>>> import numpy as np
>>> from numpy import linalg as LA
>>> np.set_printoptions(precision=1, suppress=True, linewidth=160)
>>> rng = np.random.default_rng(7377)
>>> th = rng.uniform(0, 2 * np.pi, 19)
>>> q, _ = LA.qr(np.array([[-0.3, -1.4],
...     [-0.2, 0.6],
...     [0.0, 0.1],
...     [0.7, 0.2],
...     [0.2, -1.3],
...     [-0.9, 0.9]]))
>>> data = 20 * np.c_[np.cos(th), np.sin(th)] @ q.T
>>> print(data.round(1) + 0)
[[ -6.7  -2.7   0.1  12.    1.9 -14.1]
 [-12.4   0.1   0.5  12.1  -4.   -9.2]
 [ -6.4  -2.8   0.1  12.    2.1 -14.3]
 [-13.1   0.7   0.6  11.8  -5.   -8. ]
 [  1.1   4.4   0.2  -9.9  -6.1  15.6]
 [ -7.3  -2.4   0.2  12.2   1.4 -13.8]
 [ 12.6  -5.5  -0.9  -1.6  11.8  -8.3]
 [ 13.9  -1.4  -0.7 -11.2   6.2   6.4]
 [  5.    3.3   0.  -11.6  -3.3  14.8]
 [-13.9   5.    0.9   4.  -11.5   5.6]
 [  6.9   2.6  -0.1 -12.1  -1.7  14. ]
 [  9.5   1.4  -0.3 -12.4   0.8  12.3]
 [ -2.7   5.2   0.5  -7.7  -8.5  15.3]
 [-14.1   4.9   0.9   4.2 -11.4   5.4]
 [  8.5  -5.8  -0.7   3.1  11.1 -12.7]
 [ -9.8  -1.3   0.3  12.5  -1.  -12.1]
 [-15.1   3.4   0.9   8.3  -9.5  -0.5]
 [  9.5   1.5  -0.3 -12.4   0.7  12.4]
 [ 10.8  -5.7  -0.8   0.7  11.6 -10.7]]
>>> idx = data[:, 5] > np.median(data[:, 5])
>>> u = data[idx].mean(axis=0) - data[~idx].mean(axis=0)
>>> print(np.argsort(-np.abs(u).round(6), kind="stable"))
[5 3 4 0 1 2]
>>> r = LA.matrix_rank(data)
>>> print(r)
2
>>> ns = LA.svd(data)[2][r:].T
>>> print([int(LA.matrix_rank(data[:, :j + 1])) for j in range(6)])
[1, 2, 2, 2, 2, 2]
>>> print(LA.matrix_rank(data.T @ data), LA.matrix_rank(data @ data.T))
2 2
>>> print([int(LA.matrix_rank(np.delete(data, i, axis=0))) for i in range(19)])
[2, 2, 2, 2, 2, 2, 2, 2, 2, 2, 2, 2, 2, 2, 2, 2, 2, 2, 2]
>>> print([int(LA.matrix_rank(data[:i])) for i in range(1, len(data) + 1)])
[1, 2, 2, 2, 2, 2, 2, 2, 2, 2, 2, 2, 2, 2, 2, 2, 2, 2, 2]
>>> print(np.round(ns @ ns.T, 1) + 0)
[[ 0.4  0.1  0.   0.3 -0.4  0. ]
 [ 0.1  0.9  0.   0.   0.2 -0.2]
 [ 0.   0.   1.   0.   0.   0. ]
 [ 0.3  0.   0.   0.6  0.   0.4]
 [-0.4  0.2  0.   0.   0.7  0.3]
 [ 0.  -0.2  0.   0.4  0.3  0.4]]
>>> print(ns.shape)
(6, 4)
>>> print(np.allclose(data @ ns, 0))
True
>>> X = np.load("sample9.npy")
>>> print(X.round(1) + 0)
[[-0.1  0.5 -0.5  0.6 -0.2 -0.4]
 [-0.1 -0.1  0.6 -0.1 -0.5 -0.6]
 [ 0.4 -0.4 -0.6 -0.4 -0.4 -0.1]
 [-0.9 -0.3 -0.2  0.  -0.3  0.1]
 [ 0.3 -0.4  0.2  0.7 -0.3  0.4]
 [ 0.  -0.6 -0.1  0.3  0.5 -0.5]]
>>> q, r_ = LA.qr(X)
>>> print(q.shape, r_.shape)
(6, 6) (6, 6)
>>> print(r_.round(1) + 0)
[[1. 0. 0. 0. 0. 0.]
 [0. 1. 0. 0. 0. 0.]
 [0. 0. 1. 0. 0. 0.]
 [0. 0. 0. 1. 0. 0.]
 [0. 0. 0. 0. 1. 0.]
 [0. 0. 0. 0. 0. 1.]]
>>> print(abs(r_[0, 0]), np.round(LA.norm(X[:, 0]), 1))
1.0 1.0
>>> x0 = np.array([-2, -4, 1, 5, -5, -1])
>>> print([p for p in range(1, 25) if np.allclose(LA.matrix_power(X, p), np.eye(6))])
[]
>>> print(np.allclose(X, X.T))
False
>>> E = np.load("layer11.npy")
>>> print(E)
[[ 78  73 103]
 [ 73 215 131]
 [103 131 175]]
>>> x0 = np.array([-2, 1, -1])
>>> target = E @ x0
>>> print(target)
[-186  -62 -250]
>>> print(LA.solve(E, target))
[-2.  1. -1.]
>>> print(LA.solve(E, -1 * target))
[ 2. -1.  1.]
>>> vals, vecs = LA.eig(E)
>>> print(vals)
[378.  12.  78.]
>>> print(np.sort(LA.eigvals(E @ E)))
[   143.    6086.9 142902.1]
>>> print(np.prod(vals))
352660.0
>>> print(np.round(E @ vecs[:, 0] - vals[0] * vecs[:, 0], 1) + 0)
[0. 0. 0.]
>>> mat = np.load("data.npy")
>>> print(mat)
[[ 1 -3  1 -3]
 [ 6  9  6  9]
 [ 1 -3  1 -3]
 [ 6  9  6  9]]
>>> r = LA.matrix_rank(mat)
>>> print(r)
2
>>> ns = LA.svd(mat)[2][r:].T
>>> print([int(LA.matrix_rank(np.delete(mat, i, axis=0))) for i in range(4)])
[2, 2, 2, 2]
>>> print(np.round(ns @ ns.T, 1) + 0)
[[ 0.5  0.  -0.5  0. ]
 [ 0.   0.5  0.  -0.5]
 [-0.5  0.   0.5  0. ]
 [ 0.  -0.5  0.   0.5]]
>>> print(ns.shape)
(4, 2)
>>> print(np.allclose(mat @ ns, 0))
True
>>> print(np.round(mat @ ns, 1) + 0)
[[0. 0.]
 [0. 0.]
 [0. 0.]
 [0. 0.]]
>>> print(LA.matrix_rank(mat.T @ mat), LA.matrix_rank(mat @ mat.T))
2 2
>>> A = np.load("a.npy")
>>> print(A)
[[ 2  2  8  0  2  1]
 [ 0  1  4  3  2  2]
 [ 2  3 12  1  2  3]]
>>> x0 = np.array([-2, 1, 1, -2, -3, -1])
>>> print(LA.norm(A @ x0) <= LA.norm(A, 2) * LA.norm(x0) + 1e-9)
True
>>> print(np.sign((A @ x0).round(6)))
[-1 -1  0]
>>> print(A.reshape(-1, 2))
[[ 2  2]
 [ 8  0]
 [ 2  1]
 [ 0  1]
 [ 4  3]
 [ 2  2]
 [ 2  3]
 [12  1]
 [ 2  3]]
>>> t3 = A.reshape(3, 2, -1)
>>> print(t3.shape)
(3, 2, 3)
>>> print(t3.sum(axis=1))
[[ 2  4  9]
 [ 3  3  6]
 [ 3  5 15]]
>>> print(t3.transpose(1, 0, 2))
[[[ 2  2  8]
  [ 0  1  4]
  [ 2  3 12]]

 [[ 0  2  1]
  [ 3  2  2]
  [ 1  2  3]]]
>>> cov = A.T @ A
>>> print(LA.svd(A, compute_uv=False) ** 2)
[270.5  10.4   1.1]
>>> print(LA.matrix_rank(cov))
3
>>> print((A @ A.T).shape)
(3, 3)
>>> print(np.allclose(cov, cov.T))
True
>>> J = np.load("m.npy")
>>> print(J)
[[ 6  4  4  4  1  6  1]
 [ 4  5  0  6  0  1  3]
 [ 4  0  9 -6  5  7 -1]
 [ 4  6 -6 16 -4  0  2]
 [ 1  0  5 -4  6  1  0]
 [ 6  1  7  0  1 10 -2]
 [ 1  3 -1  2  0 -2  3]]
>>> other = J[0, 0] * J[1:] - np.outer(J[1:, 0], J[0])
>>> print(other)
[[  0  14 -16  20  -4 -18  14]
 [  0 -16  38 -52  26  18 -10]
 [  0  20 -52  80 -28 -24   8]
 [  0  -4  26 -28  35   0  -1]
 [  0 -18  18 -24   0  24 -18]
 [  0  14 -10   8  -1 -18  17]]
>>> print(J[:, 0] / J[0, 0])
[1.  0.7 0.7 0.7 0.2 1.  0.2]
>>> print(np.flatnonzero(~other.round(6).any(axis=1)))
[]
